% ipython --no-banner

In [1]: import numpy as np

In [2]: np.set_printoptions(suppress=True, linewidth=100)

In [3]: B = np.array([[3, 1], [-3, -1]])

In [4]: basis = np.array([[1, 3], [0, 2]])

In [5]: feats = np.kron(B, basis)

In [6]: feats
Out[6]: 
array([[ 3,  9,  1,  3],
       [ 0,  6,  0,  2],
       [-3, -9, -1, -3],
       [ 0, -6,  0, -2]])

In [7]: # column 1 dominates

In [8]: np.round(np.linalg.norm(feats, axis=1), 2)
Out[8]: array([10.  ,  6.32, 10.  ,  6.32])

In [9]: round(float(np.linalg.norm(feats, "nuc")), 2)
Out[9]: 18.97

In [10]: feats[1] @ feats[3]
Out[10]: np.int64(-40)

In [11]: np.linalg.matrix_rank(feats, rtol=0.1)
Out[11]: np.int64(2)

In [12]: np.round(np.linalg.norm(feats, 2) / np.linalg.norm(feats), 2)
Out[12]: np.float64(0.99)

In [13]: A = np.loadtxt("arr.csv", delimiter=",")

In [14]: print(A)
[[12.  -0.5 -2.3]
 [-6.  -3.3  1.6]
 [ 9.   2.1  0.3]
 [ 9.   0.1 -0.4]
 [ 6.   1.4 -0.7]]

In [15]: # column 0 is much longer than the rest

In [16]: proj = A @ np.linalg.solve(A.T @ A, A.T)

In [17]: np.round(np.diag(proj), 2)
Out[17]: array([0.87, 0.88, 0.74, 0.38, 0.14])

In [18]: np.allclose(proj @ proj, proj)
Out[18]: True

In [19]: J = np.loadtxt("a.csv", delimiter=",")

In [20]: J
Out[20]: 
array([[17., -7., -6.,  3.],
       [-7.,  7.,  0., -3.],
       [-6.,  0., 13.,  5.],
       [ 3., -3.,  5.,  8.]])

In [21]: rank = np.linalg.matrix_rank(feats)

In [22]: rank
Out[22]: np.int64(2)

In [23]: null = np.linalg.svd(feats)[2][rank:].T

In [24]: [int(np.linalg.matrix_rank(feats[:i])) for i in range(1, len(feats) + 1)]
Out[24]: [1, 2, 2, 2]

In [25]: null.shape
Out[25]: (4, 2)

In [26]: [int(np.linalg.matrix_rank(feats[:, :j + 1])) for j in range(4)]
Out[26]: [1, 2, 2, 2]

In [27]: np.round(feats @ null, 2) + 0
Out[27]: 
array([[0., 0.],
       [0., 0.],
       [0., 0.],
       [0., 0.]])
